$ python3 -q
>>> import numpy as np
>>> np.set_printoptions(precision=4, suppress=True, linewidth=200, sign=" ")
>>> rng = np.random.default_rng(29655)
>>> z = rng.integers(0, 2, 11)
>>> M = np.triu((z[:, None] == z) & (rng.random((11, 11)) < 0.8), 1).astype(int)
>>> M += M.T
>>> print(M)
[[ 0  1  0  0  0  0  0  0  1  0  0]
 [ 1  0  0  0  0  0  0  1  1  0  0]
 [ 0  0  0  0  0  1  1  0  0  1  1]
 [ 0  0  0  0  0  1  1  0  0  1  1]
 [ 0  0  0  0  0  0  0  1  1  0  0]
 [ 0  0  1  1  0  0  1  0  0  1  0]
 [ 0  0  1  1  0  1  0  0  0  1  1]
 [ 0  1  0  0  1  0  0  0  1  0  0]
 [ 1  1  0  0  1  0  0  1  0  0  0]
 [ 0  0  1  1  0  1  1  0  0  0  1]
 [ 0  0  1  1  0  0  1  0  0  1  0]]
>>> # columns 2 and 3 are equal
>>> print(np.round(M @ np.linalg.pinv(M) @ M, 4) + 0)
[[ 0.  1.  0.  0.  0.  0.  0.  0.  1.  0.  0.]
 [ 1.  0.  0.  0.  0.  0.  0.  1.  1.  0.  0.]
 [ 0.  0.  0.  0.  0.  1.  1.  0.  0.  1.  1.]
 [ 0.  0.  0.  0.  0.  1.  1.  0.  0.  1.  1.]
 [ 0.  0.  0.  0.  0.  0.  0.  1.  1.  0.  0.]
 [ 0.  0.  1.  1.  0.  0.  1.  0.  0.  1.  0.]
 [ 0.  0.  1.  1.  0.  1.  0.  0.  0.  1.  1.]
 [ 0.  1.  0.  0.  1.  0.  0.  0.  1.  0.  0.]
 [ 1.  1.  0.  0.  1.  0.  0.  1.  0.  0.  0.]
 [ 0.  0.  1.  1.  0.  1.  1.  0.  0.  0.  1.]
 [ 0.  0.  1.  1.  0.  0.  1.  0.  0.  1.  0.]]
>>> print(np.unique(M.round(6), axis=0).shape)
(9, 11)
>>> print(np.linalg.lstsq(M[:-1].T, M[-1])[2])
9
>>> print(np.allclose(M[:-1].T @ np.linalg.lstsq(M[:-1].T, M[-1])[0], M[-1]))
True
>>> print(np.abs(np.diag(np.linalg.qr(M)[1])) > 1e-9)
[ True  True  True False  True  True  True  True  True  True False]
>>> print(np.all(np.linalg.eigvalsh(M) > 0))
False
>>> left, sv, Vt = np.linalg.svd(M)
>>> print(sv.round(4) + 0)
[ 4.3723  2.9354  2.      1.618   1.4728  1.3723  1.      0.618   0.4626  0.      0.    ]
>>> A2 = left[:, :9] @ np.diag(sv[:9]) @ Vt[:9]
>>> print(round(np.linalg.norm(M - A2, 2), 4), round(sv[9], 4))
0.0 0.0
>>> print(np.linalg.matrix_rank(M, rtol=0.05))
9
>>> print(round(np.abs(M - A2).max(), 4))
0.0
>>> print(np.argwhere(np.triu(M)))
[[  0   1]
 [  0   8]
 [  1   7]
 [  1   8]
 [  2   5]
 [  2   6]
 [  2   9]
 [  2  10]
 [  3   5]
 [  3   6]
 [  3   9]
 [  3  10]
 [  4   7]
 [  4   8]
 [  5   6]
 [  5   9]
 [  6   9]
 [  6  10]
 [  7   8]
 [  9  10]]
>>> print(M @ M)
[[ 2  1  0  0  1  0  0  2  1  0  0]
 [ 1  3  0  0  2  0  0  1  2  0  0]
 [ 0  0  4  4  0  2  3  0  0  3  2]
 [ 0  0  4  4  0  2  3  0  0  3  2]
 [ 1  2  0  0  2  0  0  1  1  0  0]
 [ 0  0  2  2  0  4  3  0  0  3  4]
 [ 0  0  3  3  0  3  5  0  0  4  3]
 [ 2  1  0  0  1  0  0  3  2  0  0]
 [ 1  2  0  0  1  0  0  2  4  0  0]
 [ 0  0  3  3  0  3  4  0  0  5  3]
 [ 0  0  2  2  0  4  3  0  0  3  4]]
>>> Lm = np.diag(M.sum(axis=1)) - M
>>> print(round(np.linalg.det(Lm[1:, 1:])))
0
>>> print(Lm)
[[ 2 -1  0  0  0  0  0  0 -1  0  0]
 [-1  3  0  0  0  0  0 -1 -1  0  0]
 [ 0  0  4  0  0 -1 -1  0  0 -1 -1]
 [ 0  0  0  4  0 -1 -1  0  0 -1 -1]
 [ 0  0  0  0  2  0  0 -1 -1  0  0]
 [ 0  0 -1 -1  0  4 -1  0  0 -1  0]
 [ 0  0 -1 -1  0 -1  5  0  0 -1 -1]
 [ 0 -1  0  0 -1  0  0  3 -1  0  0]
 [-1 -1  0  0 -1  0  0 -1  4  0  0]
 [ 0  0 -1 -1  0 -1 -1  0  0  5 -1]
 [ 0  0 -1 -1  0  0 -1  0  0 -1  4]]
>>> print((np.linalg.eigvalsh(Lm) < 1e-8).sum())
2
>>> print(Lm @ np.ones(11))
[ 0.  0.  0.  0.  0.  0.  0.  0.  0.  0.  0.]
>>> print(np.round(np.linalg.eigvalsh(Lm), 4) + 0)
[ 0.      0.      1.5858  3.      4.      4.      4.4142  5.      6.      6.      6.    ]
>>> print(np.linalg.matrix_rank(Lm))
9
>>> evals, vecs = np.linalg.eigh(M)
>>> print(np.unique(evals.round(6) + 0, return_counts=True)[1])
[ 1  1  1  1  1  1  2  1  1  1]
>>> print(np.round(vecs @ np.diag(evals) @ vecs.T, 4) + 0)
[[ 0.  1.  0.  0.  0.  0.  0.  0.  1.  0.  0.]
 [ 1.  0.  0.  0.  0.  0.  0.  1.  1.  0.  0.]
 [ 0.  0.  0.  0.  0.  1.  1.  0.  0.  1.  1.]
 [ 0.  0.  0.  0.  0.  1.  1.  0.  0.  1.  1.]
 [ 0.  0.  0.  0.  0.  0.  0.  1.  1.  0.  0.]
 [ 0.  0.  1.  1.  0.  0.  1.  0.  0.  1.  0.]
 [ 0.  0.  1.  1.  0.  1.  0.  0.  0.  1.  1.]
 [ 0.  1.  0.  0.  1.  0.  0.  0.  1.  0.  0.]
 [ 1.  1.  0.  0.  1.  0.  0.  1.  0.  0.  0.]
 [ 0.  0.  1.  1.  0.  1.  1.  0.  0.  0.  1.]
 [ 0.  0.  1.  1.  0.  0.  1.  0.  0.  1.  0.]]
>>> print(evals.round(4) + 0)
[-2.     -1.618  -1.4728 -1.3723 -1.     -0.4626  0.      0.      0.618   2.9354  4.3723]
>>> print(np.round(vecs.T @ vecs, 4) + 0)
[[ 1.  0.  0.  0.  0.  0.  0.  0.  0.  0.  0.]
 [ 0.  1.  0.  0.  0.  0.  0.  0.  0.  0.  0.]
 [ 0.  0.  1.  0.  0.  0.  0.  0.  0.  0.  0.]
 [ 0.  0.  0.  1.  0.  0.  0.  0.  0.  0.  0.]
 [ 0.  0.  0.  0.  1.  0.  0.  0.  0.  0.  0.]
 [ 0.  0.  0.  0.  0.  1.  0.  0.  0.  0.  0.]
 [ 0.  0.  0.  0.  0.  0.  1.  0.  0.  0.  0.]
 [ 0.  0.  0.  0.  0.  0.  0.  1.  0.  0.  0.]
 [ 0.  0.  0.  0.  0.  0.  0.  0.  1.  0.  0.]
 [ 0.  0.  0.  0.  0.  0.  0.  0.  0.  1.  0.]
 [ 0.  0.  0.  0.  0.  0.  0.  0.  0.  0.  1.]]
>>> print((evals > 1e-8).sum(), (evals < -1e-8).sum())
3 6
>>> print(np.abs(vecs[:, -1]).round(6).argmax())
6
>>> print(np.linalg.eigvalsh(M + 5 * np.eye(11)))
[ 3.      3.382   3.5272  3.6277  4.      4.5374  5.      5.      5.618   7.9354  9.3723]
>>> print(np.round(np.linalg.svd(M, compute_uv=False), 4) + 0)
[ 4.3723  2.9354  2.      1.618   1.4728  1.3723  1.      0.618   0.4626  0.      0.    ]
